$ python -q
>>> import numpy as np
>>> np.set_printoptions(precision=2, suppress=True, linewidth=120)
>>> J = np.loadtxt("data.csv", delimiter=",")
>>> J
array([[ 0.8,  1.2,  1.3, -0.2,  0. ,  0.7,  0.7, -0.8,  1.4, -2.5, -0.8, -2.8],
       [ 1.3,  0.6, -0.7, -0.7, -2.6,  0.6, -0.1,  0.2, -2.8,  0.5, -0.5, -1.3],
       [-1.7,  0.5,  1.6, -0.6, -1.8, -0.6, -0.3, -0.6, -0.9,  0.5, -0.2,  0.9],
       [-1. , -0.6,  0.1, -1.4, -0.9, -0.6,  0.9, -1.5,  0. , -3.1, -0.7,  0.8],
       [ 0.4,  0. , -0.6,  1.1, -1.6,  0.1, -1.1,  0.5,  2.1,  0.3,  0.6, -2.4],
       [-2. , -0.2,  0.3,  1.3, -1.6, -0.9,  1.5, -0.1, -1. , -1. ,  0.4, -0.9],
       [ 1.1,  1. ,  0.9,  0.9,  0.2,  0.2, -2.1,  1.5, -0.8, -0.4,  0.6, -1.1],
       [-0.2,  0. ,  0.6,  1.3,  1.4, -0.2,  0.1, -0.3,  1.7, -0.3, -0.5, -1.5],
       [-1.2,  0.6,  1.6, -0.6,  0.1, -0.8,  0.1, -0.4, -0.5, -1.7,  0.8, -1. ],
       [-0.6, -1. ,  0.3,  0.5, -0.2, -0.5, -1.7,  1.8, -0.3,  0. , -0.5, -0.2],
       [-1.7,  1.1, -0.5,  0.5,  1.1, -0.3,  0.6, -1.4,  0.1, -0.7,  1. , -1.8],
       [ 0.1,  0.6,  1.2,  0.3, -0.5, -0.7, -1.1, -0.1,  1.1,  0.4,  1. ,  0.3],
       [-0.7,  1. ,  0.6,  1.2,  0.3,  1.2,  0. ,  0.2,  0.1, -0.3, -0.8,  1.4],
       [-2.2,  0. , -0.5, -0.5, -0.8,  1. ,  0. ,  0.2,  0. , -1.1, -0.9, -1. ]])
>>> B = np.c_[J[:, :3] @ np.array([[-1, 2, 1], [-1, 2, 2], [-2, 0, 2]]), np.array([2, 2, 4, 2, 0, 4, 2, 3, 4, 4, 0, 0, 2, 5])]
>>> B
array([[-4.6,  4. ,  5.8,  2. ],
       [-0.5,  3.8,  1.1,  2. ],
       [-2. , -2.4,  2.5,  4. ],
       [ 1.4, -3.2, -2. ,  2. ],
       [ 0.8,  0.8, -0.8,  0. ],
       [ 1.6, -4.4, -1.8,  4. ],
       [-3.9,  4.2,  4.9,  2. ],
       [-1. , -0.4,  1. ,  3. ],
       [-2.6, -1.2,  3.2,  4. ],
       [ 1. , -3.2, -2. ,  4. ],
       [ 1.6, -1.2, -0.5,  0. ],
       [-3.1,  1.4,  3.7,  0. ],
       [-1.5,  0.6,  2.5,  2. ],
       [ 3.2, -4.4, -3.2,  5. ]])
>>> np.round(np.linalg.lstsq(J, B[:, 0])[0], 2) + 0
array([-1., -1., -2.,  0.,  0.,  0.,  0.,  0.,  0.,  0.,  0.,  0.])
>>> f, r1 = J[4], J[3]
>>> np.round(f @ f, 2)
np.float64(16.38)
>>> f @ r1
np.float64(-5.63)
>>> p = (f @ r1) / (f @ f) * f
>>> r1 - p
array([-0.86, -0.6 , -0.11, -1.02, -1.45, -0.57,  0.52, -1.33,  0.72, -3.  , -0.49, -0.02])
>>> round(float(np.linalg.norm(f + r1) ** 2 + np.linalg.norm(f - r1) ** 2), 2)
69.36
>>> p
array([-0.14, -0.  ,  0.21, -0.38,  0.55, -0.03,  0.38, -0.17, -0.72, -0.1 , -0.21,  0.82])
>>> P = J @ np.linalg.solve(J.T @ J, J.T)
>>> np.diag(P)
array([0.96, 0.86, 0.82, 1.  , 0.87, 0.95, 0.79, 0.89, 0.71, 0.92, 0.98, 0.59, 0.84, 0.82])
>>> np.allclose(P @ P, P)
True
>>> M = np.loadtxt("mat.csv", delimiter=",")
>>> M
array([[4., 7., 6., 1., 9., 7., 3., 9., 4., 5.],
       [4., 9., 0., 6., 2., 9., 7., 7., 7., 8.],
       [7., 8., 5., 7., 4., 2., 3., 1., 8., 2.],
       [9., 0., 5., 9., 5., 6., 8., 5., 5., 5.],
       [9., 1., 7., 7., 5., 6., 4., 1., 1., 4.],
       [7., 5., 7., 4., 8., 7., 3., 3., 3., 2.],
       [1., 1., 8., 9., 6., 2., 3., 3., 2., 0.],
       [8., 3., 7., 8., 2., 3., 2., 7., 6., 0.]])
>>> vec = np.array([0, 2, 0, 0, 1, -3, -3, -2, 0, 0])
>>> M * vec
array([[  0.,  14.,   0.,   0.,   9., -21.,  -9., -18.,   0.,   0.],
       [  0.,  18.,   0.,   0.,   2., -27., -21., -14.,   0.,   0.],
       [  0.,  16.,   0.,   0.,   4.,  -6.,  -9.,  -2.,   0.,   0.],
       [  0.,   0.,   0.,   0.,   5., -18., -24., -10.,   0.,   0.],
       [  0.,   2.,   0.,   0.,   5., -18., -12.,  -2.,   0.,   0.],
       [  0.,  10.,   0.,   0.,   8., -21.,  -9.,  -6.,   0.,   0.],
       [  0.,   2.,   0.,   0.,   6.,  -6.,  -9.,  -6.,   0.,   0.],
       [  0.,   6.,   0.,   0.,   2.,  -9.,  -6., -14.,   0.,   0.]])
>>> np.einsum("ij,j->i", M, vec)
array([-25., -42.,   3., -47., -25., -18., -13., -21.])
>>> M @ (2 * vec)
array([-50., -84.,   6., -94., -50., -36., -26., -42.])
>>> M @ vec
array([-25., -42.,   3., -47., -25., -18., -13., -21.])
>>> np.sign((M @ vec).round(6))
array([-1., -1.,  1., -1., -1., -1., -1., -1.])
>>> np.linalg.norm(M @ vec) <= np.linalg.norm(M, 2) * np.linalg.norm(vec) + 1e-9
np.True_
>>> M @ np.ones(10)
array([55., 59., 47., 57., 45., 49., 35., 46.])
>>> B = M / np.sqrt((M ** 2).mean(axis=1, keepdims=True))
>>> M - M.mean(axis=1, keepdims=True)
array([[-1.5,  1.5,  0.5, -4.5,  3.5,  1.5, -2.5,  3.5, -1.5, -0.5],
       [-1.9,  3.1, -5.9,  0.1, -3.9,  3.1,  1.1,  1.1,  1.1,  2.1],
       [ 2.3,  3.3,  0.3,  2.3, -0.7, -2.7, -1.7, -3.7,  3.3, -2.7],
       [ 3.3, -5.7, -0.7,  3.3, -0.7,  0.3,  2.3, -0.7, -0.7, -0.7],
       [ 4.5, -3.5,  2.5,  2.5,  0.5,  1.5, -0.5, -3.5, -3.5, -0.5],
       [ 2.1,  0.1,  2.1, -0.9,  3.1,  2.1, -1.9, -1.9, -1.9, -2.9],
       [-2.5, -2.5,  4.5,  5.5,  2.5, -1.5, -0.5, -0.5, -1.5, -3.5],
       [ 3.4, -1.6,  2.4,  3.4, -2.6, -1.6, -2.6,  2.4,  1.4, -4.6]])
>>> np.linalg.matrix_rank(M - M.mean(axis=1, keepdims=True))
np.int64(8)
>>> np.linalg.matrix_rank(B) == np.linalg.matrix_rank(M)
np.True_
>>> mat = np.load("out0.npy")
>>> mat
array([[-14.67,   2.36,  19.21,  22.54, -10.69, -12.23,  13.08,  10.49,  -8.52],
       [  5.42,   0.97, -34.25,  -3.71, -15.01, -26.44, -17.18, -12.6 ,  26.11],
       [-12.04,   3.1 ,  19.21,  22.74, -12.7 , -11.62,  14.3 ,   7.19,  -6.59],
       [-15.44,   3.94,  22.32,  22.6 , -11.47, -13.21,  13.42,   9.77,  -9.67],
       [-20.06,  35.44,   2.14,  -2.14,  -2.25,  -2.  ,  -3.93,  12.6 ,  27.33],
       [  7.16,   2.66, -33.8 ,  -3.68, -13.43, -26.66, -18.2 , -10.43,  24.08],
       [-16.59,   3.59,  18.75,  20.27,  -9.93, -11.21,  12.74,  11.53,  -7.09],
       [  7.85,   3.92, -33.83,  -2.05, -15.36, -26.01, -18.54, -10.07,  23.23],
       [  6.7 ,   1.23, -33.97,  -5.46, -14.75, -26.22, -17.87, -11.37,  24.17],
       [-20.5 ,  34.87,   3.36,  -0.82,  -1.29,  -2.  ,  -3.58,   9.79,  28.36],
       [-20.55,  36.22,   1.48,   0.11,  -2.74,  -1.56,  -4.  ,  12.02,  27.85],
       [  4.4 ,   3.1 , -29.37,  -2.67, -14.09, -25.81, -18.41, -13.82,  23.42],
       [-18.54,  35.42,   1.31,  -0.65,  -2.76,  -1.99,  -2.89,  12.19,  28.11],
       [-14.24,   5.39,  20.7 ,  21.82, -11.2 , -13.56,  14.25,  10.68,  -7.23],
       [-14.57,   4.77,  19.99,  22.33, -13.92, -11.8 ,  13.53,   8.13,  -6.56]])
>>> t3 = np.stack([mat, -1 * mat, mat[::-1]])
>>> (t3 @ mat.T).shape
(3, 15, 15)
>>> np.linalg.matrix_rank(t3.reshape(3, -1))
np.int64(2)
>>> t3.sum(axis=0)
array([[-14.57,   4.77,  19.99,  22.33, -13.92, -11.8 ,  13.53,   8.13,  -6.56],
       [-14.24,   5.39,  20.7 ,  21.82, -11.2 , -13.56,  14.25,  10.68,  -7.23],
       [-18.54,  35.42,   1.31,  -0.65,  -2.76,  -1.99,  -2.89,  12.19,  28.11],
       [  4.4 ,   3.1 , -29.37,  -2.67, -14.09, -25.81, -18.41, -13.82,  23.42],
       [-20.55,  36.22,   1.48,   0.11,  -2.74,  -1.56,  -4.  ,  12.02,  27.85],
       [-20.5 ,  34.87,   3.36,  -0.82,  -1.29,  -2.  ,  -3.58,   9.79,  28.36],
       [  6.7 ,   1.23, -33.97,  -5.46, -14.75, -26.22, -17.87, -11.37,  24.17],
       [  7.85,   3.92, -33.83,  -2.05, -15.36, -26.01, -18.54, -10.07,  23.23],
       [-16.59,   3.59,  18.75,  20.27,  -9.93, -11.21,  12.74,  11.53,  -7.09],
       [  7.16,   2.66, -33.8 ,  -3.68, -13.43, -26.66, -18.2 , -10.43,  24.08],
       [-20.06,  35.44,   2.14,  -2.14,  -2.25,  -2.  ,  -3.93,  12.6 ,  27.33],
       [-15.44,   3.94,  22.32,  22.6 , -11.47, -13.21,  13.42,   9.77,  -9.67],
       [-12.04,   3.1 ,  19.21,  22.74, -12.7 , -11.62,  14.3 ,   7.19,  -6.59],
       [  5.42,   0.97, -34.25,  -3.71, -15.01, -26.44, -17.18, -12.6 ,  26.11],
       [-14.67,   2.36,  19.21,  22.54, -10.69, -12.23,  13.08,  10.49,  -8.52]])
>>> f = np.array([6, 6, 2, 3, 5, 5])
>>> m1 = np.array([np.roll(f, i) for i in range(6)])
>>> m1
array([[6, 6, 2, 3, 5, 5],
       [5, 6, 6, 2, 3, 5],
       [5, 5, 6, 6, 2, 3],
       [3, 5, 5, 6, 6, 2],
       [2, 3, 5, 5, 6, 6],
       [6, 2, 3, 5, 5, 6]])
>>> O, evecs = np.linalg.qr(m1[:, :1])[0], np.linalg.qr(m1[:, 1:])[0]
>>> sv = np.linalg.svd(O.T @ evecs, compute_uv=False)
>>> np.degrees(np.arccos(sv.clip(0, 1)))
array([10.92])
>>> sv
array([0.98])
>>> (sv > 0.9).sum()
np.int64(1)
>>> f = np.array([5, -4, 3, -5, -5, 4])
>>> B = m1 + np.outer(f, np.eye(6)[1])
>>> B
array([[ 6., 11.,  2.,  3.,  5.,  5.],
       [ 5.,  2.,  6.,  2.,  3.,  5.],
       [ 5.,  8.,  6.,  6.,  2.,  3.],
       [ 3.,  0.,  5.,  6.,  6.,  2.],
       [ 2., -2.,  5.,  5.,  6.,  6.],
       [ 6.,  6.,  3.,  5.,  5.,  6.]])
>>> np.linalg.matrix_rank(np.linalg.inv(B) - np.linalg.inv(m1), tol=1e-8)
np.int64(1)
>>> E = np.loadtxt("x.csv", delimiter=",")
>>> E
array([[-1.82, -0.85,  0.58,  0.19,  0.38, -2.11],
       [ 0.44, -1.77,  0.64,  1.63,  1.61,  0.18],
       [-0.62,  1.71,  0.19, -1.01,  0.03, -2.15],
       [-0.33,  1.47,  0.25, -0.17, -1.83, -1.82],
       [-1.16, -1.9 ,  0.74, -0.1 , -1.74,  0.68],
       [ 0.03,  0.11, -0.35, -2.22,  1.21,  1.57],
       [ 2.72, -0.77,  0.69, -0.52, -0.2 , -0.47],
       [-0.15,  0.8 ,  0.19, -0.21, -1.53, -2.43],
       [-0.82,  2.57, -0.59, -0.71, -0.8 ,  0.5 ],
       [-0.14,  1.19,  1.03,  1.47,  0.42, -2.03],
       [-0.13, -1.57,  0.66,  1.89, -1.56,  0.27],
       [-1.67,  0.92, -0.34,  0.85, -1.36, -1.64]])
>>> rng = np.random.default_rng(35875)
>>> z = rng.permutation(6)
>>> B = E[:, z] * rng.choice([-1, 1], 6)
>>> B
array([[ 0.19,  0.85, -0.58,  2.11,  0.38,  1.82],
       [ 1.63,  1.77, -0.64, -0.18,  1.61, -0.44],
       [-1.01, -1.71, -0.19,  2.15,  0.03,  0.62],
       [-0.17, -1.47, -0.25,  1.82, -1.83,  0.33],
       [-0.1 ,  1.9 , -0.74, -0.68, -1.74,  1.16],
       [-2.22, -0.11,  0.35, -1.57,  1.21, -0.03],
       [-0.52,  0.77, -0.69,  0.47, -0.2 , -2.72],
       [-0.21, -0.8 , -0.19,  2.43, -1.53,  0.15],
       [-0.71, -2.57,  0.59, -0.5 , -0.8 ,  0.82],
       [ 1.47, -1.19, -1.03,  2.03,  0.42,  0.14],
       [ 1.89,  1.57, -0.66, -0.27, -1.56,  0.13],
       [ 0.85, -0.92,  0.34,  1.64, -1.36,  1.67]])
>>> U, _, VT = np.linalg.svd(E.T @ B)
>>> np.round(np.linalg.lstsq(E, B)[0], 2) + 0
array([[ 0.,  0.,  0.,  0.,  0., -1.],
       [ 0., -1.,  0.,  0.,  0.,  0.],
       [ 0.,  0., -1.,  0.,  0.,  0.],
       [ 1.,  0.,  0.,  0.,  0.,  0.],
       [ 0.,  0.,  0.,  0.,  1.,  0.],
       [ 0.,  0.,  0., -1.,  0.,  0.]])
